$ python3 -q
>>> import numpy as np
>>> from numpy import linalg as LA
>>> np.set_printoptions(precision=3, suppress=True, linewidth=140)
>>> def rd(a):
...     return np.round(a, 3) + 0
... 
>>> feats = np.loadtxt("mat.csv", delimiter=",")
>>> feats
array([[  3.038,  38.578, -20.355, -47.97 ],
       [ -0.083,  36.065, -18.635, -45.49 ],
       [  8.015,  15.908, -11.847, -17.963]])
>>> Uu, s, VT = LA.svd(feats)
>>> rd(s)
array([92.957,  8.313,  0.623])
>>> np.argmax(s[:-1] / (s[1:] + 1e-6)) + 1
np.int64(2)
>>> Y = Uu[:, :2] @ np.diag(s[:2]) @ VT[:2]
>>> LA.matrix_rank(Y)
np.int64(2)
>>> rd(LA.norm(feats - Y) / LA.norm(feats))
np.float64(0.007)
>>> rd(np.abs(feats - Y).max())
np.float64(0.38)
>>> K = np.loadtxt("block14.csv", delimiter=",")
>>> K
array([[-0.793,  0.824,  0.178],
       [ 0.947, -0.96 , -0.291],
       [ 0.947, -0.96 , -0.291],
       [ 0.446, -0.478, -0.08 ],
       [ 0.834, -0.862, -0.197],
       [-0.793,  0.824,  0.178],
       [ 0.834, -0.862, -0.197],
       [-0.867,  0.892,  0.217],
       [-0.947,  0.96 ,  0.291],
       [ 0.537, -0.572, -0.1  ],
       [ 0.537, -0.572, -0.1  ],
       [ 0.   ,  0.   ,  0.   ],
       [ 0.834, -0.862, -0.197]])
>>> P = K @ LA.solve(K.T @ K, K.T)
>>> rd(LA.eigvalsh(P))
array([0., 0., 0., 0., 0., 0., 0., 0., 0., 0., 1., 1., 1.])
>>> rd(np.diag(P))
array([0.159, 0.33 , 0.33 , 0.356, 0.182, 0.159, 0.182, 0.162, 0.33 , 0.315, 0.315, 0.   , 0.182])
>>> J = np.load("case0.npy")
>>> J
array([[ 3.978, -2.961,  3.042,  3.001],
       [-4.977,  6.017, -3.977, -4.986],
       [ 1.958, -5.999,  1.963,  3.975]])
>>> T = np.stack([J, 3 * J, J[::-1]])
>>> rd(T.sum(axis=0))
array([[ 17.87 , -17.843,  14.131,  15.979],
       [-24.885,  30.085, -19.885, -24.93 ],
       [ 11.81 , -26.957,  10.894,  18.901]])
>>> (T @ J.T).shape
(3, 3, 3)
>>> rd(LA.norm(T, axis=(1, 2)))
array([14.282, 42.846, 14.282])
